% python3 -q
>>> import numpy as np
>>> np.set_printoptions(precision=2, suppress=True, linewidth=140, legacy="1.25")
>>> W0 = np.load("sample16.npy")
>>> W0
array([[ 0,  0,  0, -3],
       [ 0,  0,  2,  0],
       [-2,  0,  0,  0],
       [ 0,  0,  0,  0]])
>>> # looks like rank 3
>>> Uu, s, vt = np.linalg.svd(W0)
>>> V = vt[:(s > 1e-8).sum()]
>>> rng = np.random.default_rng(61353)
>>> vec = W0[0] + -2 * W0[3] + rng.integers(2) * np.eye(4)[2]
>>> vec
array([ 0.,  0.,  1., -3.])
>>> np.allclose(V.T @ V @ vec, vec)
True
>>> V.T @ V
array([[1., 0., 0., 0.],
       [0., 0., 0., 0.],
       [0., 0., 1., 0.],
       [0., 0., 0., 1.]])
>>> np.diag(V.T @ V)
array([1., 0., 1., 1.])
>>> M = np.load("run15.npy")
>>> M.round(2) + 0
array([[-0.11, -0.28,  0.92,  0.27],
       [ 0.  , -0.56,  0.07, -0.83],
       [-0.99, -0.01, -0.12,  0.  ],
       [ 0.06, -0.78, -0.38,  0.5 ]])
>>> np.round(M.T @ M, 2) + 0
array([[1., 0., 0., 0.],
       [0., 1., 0., 0.],
       [0., 0., 1., 0.],
       [0., 0., 0., 1.]])
>>> round(float(M[:, 3] @ M[:, 0]), 2)
-0.0
>>> np.linalg.norm(M, axis=0)
array([1., 1., 1., 1.])
>>> np.linalg.svd(M, compute_uv=False)
array([1., 1., 1., 1.])
>>> np.round(M @ M.T, 2) + 0
array([[1., 0., 0., 0.],
       [0., 1., 0., 0.],
       [0., 0., 1., 0.],
       [0., 0., 0., 1.]])
>>> T = np.stack([M, 3 * M, M[::-1]])
>>> (T @ M.T).shape
(3, 4, 4)
>>> np.linalg.norm(T, axis=(1, 2))
array([2., 6., 2.])
>>> np.linalg.matrix_rank(T)
array([4, 4, 4])
>>> m1 = np.loadtxt("data.csv", delimiter=",")
>>> m1
array([[  0.5,   0.7,  -1.6,   1.6],
       [  0. ,  -0.3,  -0.7,  -2.5],
       [ -0.9,  -0.6,  -1.4,   0.4],
       [ -1.2,  -0.2,   1.2,  -0.6],
       [ -1. ,   1.7,   2.5,   0.5],
       [  1.9,   0.6,   0.9,   0.9],
       [ -1.2,  -0.6,  -0.5,   1.6],
       [  0.3,   0. ,   0.8,  -1.5],
       [-10. ,  14. ,  12. ,  38. ],
       [  1.5,   0.3,   0. ,  -0.3],
       [ -0.8,  -0.3,  -0.9,  -0.1],
       [ -0.6,  -1.5,  -0.5,  -2.6],
       [ -0.7,  -0.5,   0.1,   0. ],
       [  0.3,   0.4,  -1.1,  -0.2],
       [ -1.5,   0.5,   0.6,   1.9],
       [  1.5,  -0.7,   0.5,  -1.2],
       [ -1.1,  -1. ,  -1.1,   1.6],
       [ -0.6,  -0.4,   0.5,   1. ],
       [  0.8,   0.4,  -1.3,   0.2],
       [ -0.7,  -1.3,  -0.1,   0.3],
       [ -1.6,  -0.5,  -0.4,   1.3],
       [  0.2,   1.2,  -2.2,   0.9],
       [  0. ,  -0.9,  -0.2,   0.4],
       [ -2.1,   0. ,   0.6,   0.2],
       [  2.2,   0.9,  -0.2,  -0.4],
       [  1.5,  -1.3,   0.7,  -1. ]])
>>> proj = m1 @ np.linalg.solve(m1.T @ m1, m1.T)
>>> np.allclose(proj @ proj, proj)
True
>>> labels = m1[:, 0] > np.median(m1[:, 0])
>>> r0 = m1[labels].mean(axis=0) - m1[~labels].mean(axis=0)
>>> round(float((((m1 - m1.mean(axis=0)) @ r0 > 0) == labels).mean()), 2)
0.65
>>> np.argsort(-np.abs(r0).round(6), kind="stable")
array([3, 0, 2, 1])
>>> ((m1 - m1.mean(axis=0)) @ r0 > 0).astype(int)
array([1, 1, 1, 1, 0, 1, 0, 1, 0, 1, 1, 1, 1, 1, 0, 1, 1, 1, 1, 1, 0, 1, 1, 1, 1, 1])
>>> arr = np.load("m.npy")
>>> arr
array([[1.  , 0.2 , 0.04],
       [0.2 , 1.  , 0.2 ],
       [0.04, 0.2 , 1.  ]])
>>> labels = rng.permutation(3)
>>> labels
array([1, 2, 0])
>>> A2 = arr[labels][:, labels]
>>> np.trace(A2)
3.0
>>> np.allclose(A2, arr)
False
>>> round(float(np.linalg.det(A2)), 2), round(np.linalg.det(arr[labels]), 2)
(0.92, 0.92)
>>> np.sort(np.abs(np.linalg.eigvals(A2)))
array([0.74, 0.96, 1.3 ])
>>> vec = np.ones(3)
>>> for _ in range(7):
...     vec = arr @ vec
...     vec /= np.linalg.norm(vec)
...     print(round(vec @ arr @ vec, 2))
... 
1.3
1.3
1.3
1.3
1.3
1.3
1.3
>>> round(float(np.linalg.eigvalsh(arr)[-1]), 2)
1.3
>>> A2 = np.array([[0, 3], [2, 5]])
>>> W2 = np.kron(A2, arr)
>>> np.linalg.matrix_rank(W2)
6
>>> W2.shape
(6, 6)
>>> round(np.linalg.norm(W2, 2), 2), round(np.linalg.norm(A2, 2) * np.linalg.norm(arr, 2), 2)
(7.93, 7.93)
>>> np.linalg.matrix_power(arr, 3)
array([[1.13, 0.64, 0.24],
       [0.64, 1.24, 0.64],
       [0.24, 0.64, 1.13]])
>>> np.sort(np.abs(np.linalg.eigvals(arr)))
array([0.74, 0.96, 1.3 ])
>>> np.allclose(arr @ arr.T, arr.T @ arr)
True
>>> (arr - arr.T) / 2
array([[0., 0., 0.],
       [0., 0., 0.],
       [0., 0., 0.]])
>>> np.allclose(arr, arr.T)
True
>>> vals, V = np.linalg.eig(arr)
>>> np.sort(np.linalg.eigvals(np.linalg.inv(arr)))
array([0.77, 1.04, 1.36])
>>> np.sort(np.linalg.eigvals(arr @ arr))
array([0.54, 0.92, 1.7 ])
>>> J = np.load("test14.npy")
>>> J
array([[ 5.69,  2.4 ,  0.27, -0.39],
       [-6.55, -3.31,  2.71,  0.17],
       [-5.99, -3.88, -3.18,  2.97],
       [ 3.77,  1.55, -1.99,  1.35],
       [-7.82, -5.62, -3.6 ,  4.4 ],
       [ 2.88,  1.27, -3.71,  2.14],
       [-6.31, -4.02, -1.63,  1.48],
       [-3.87, -1.82,  1.65, -0.43],
       [-6.69, -4.79, -4.22,  4.43],
       [ 3.36,  2.1 ,  0.93, -0.9 ],
       [-5.74, -3.98, -4.49,  4.08]])
>>> W2 = J[[2, 5]].astype(float)
>>> for _ in range(6):
...     labels = np.linalg.norm(J[:, None] - W2, axis=-1).argmin(axis=1)
...     W2 = np.array([J[labels == j].mean(axis=0) for j in range(2)])
... 
>>> labels
array([1, 0, 0, 1, 0, 1, 0, 0, 0, 1, 0])
>>> W2
array([[-6.14, -3.92, -1.82,  2.44],
       [ 3.92,  1.83, -1.12,  0.55]])
>>> A2 = J / np.linalg.norm(J, axis=1, keepdims=True)
>>> gram = A2 @ A2.T
>>> round(float(np.degrees(np.arccos(np.clip(gram[7, 5], -1, 1)))), 2)
146.9
>>> (np.abs(gram) > 0.9).astype(int)
array([[1, 1, 0, 0, 0, 0, 1, 1, 0, 1, 0],
       [1, 1, 0, 1, 0, 0, 0, 1, 0, 0, 0],
       [0, 0, 1, 0, 1, 0, 1, 0, 1, 1, 1],
       [0, 1, 0, 1, 0, 1, 0, 1, 0, 0, 0],
       [0, 0, 1, 0, 1, 0, 1, 0, 1, 1, 1],
       [0, 0, 0, 1, 0, 1, 0, 0, 0, 0, 0],
       [1, 0, 1, 0, 1, 0, 1, 0, 1, 1, 1],
       [1, 1, 0, 1, 0, 0, 0, 1, 0, 0, 0],
       [0, 0, 1, 0, 1, 0, 1, 0, 1, 1, 1],
       [1, 0, 1, 0, 1, 0, 1, 0, 1, 1, 1],
       [0, 0, 1, 0, 1, 0, 1, 0, 1, 1, 1]])
>>> gram[7]
array([-0.9 ,  0.99,  0.62, -0.98,  0.63, -0.84,  0.79,  1.  ,  0.55, -0.78,  0.48])
>>> np.argwhere(np.triu(np.abs(gram) > 0.95, 1))
array([[ 0,  6],
       [ 0,  9],
       [ 1,  7],
       [ 2,  4],
       [ 2,  6],
       [ 2,  8],
       [ 2,  9],
       [ 2, 10],
       [ 3,  7],
       [ 4,  6],
       [ 4,  8],
       [ 4,  9],
       [ 4, 10],
       [ 6,  9],
       [ 8, 10]])
>>> gram = np.cov(J, rowvar=False)
>>> round(np.corrcoef(J[:, 0], J[:, 1])[0, 1], 2)
0.98
>>> np.corrcoef(J.T)
array([[ 1.  ,  0.98,  0.23, -0.58],
       [ 0.98,  1.  ,  0.36, -0.69],
       [ 0.23,  0.36,  1.  , -0.9 ],
       [-0.58, -0.69, -0.9 ,  1.  ]])
>>> np.linalg.eigvalsh(gram)[::-1]
array([38.6 ,  8.2 ,  0.15,  0.06])
>>> np.argsort(-J.std(axis=0).round(6), kind="stable")
array([0, 1, 2, 3])
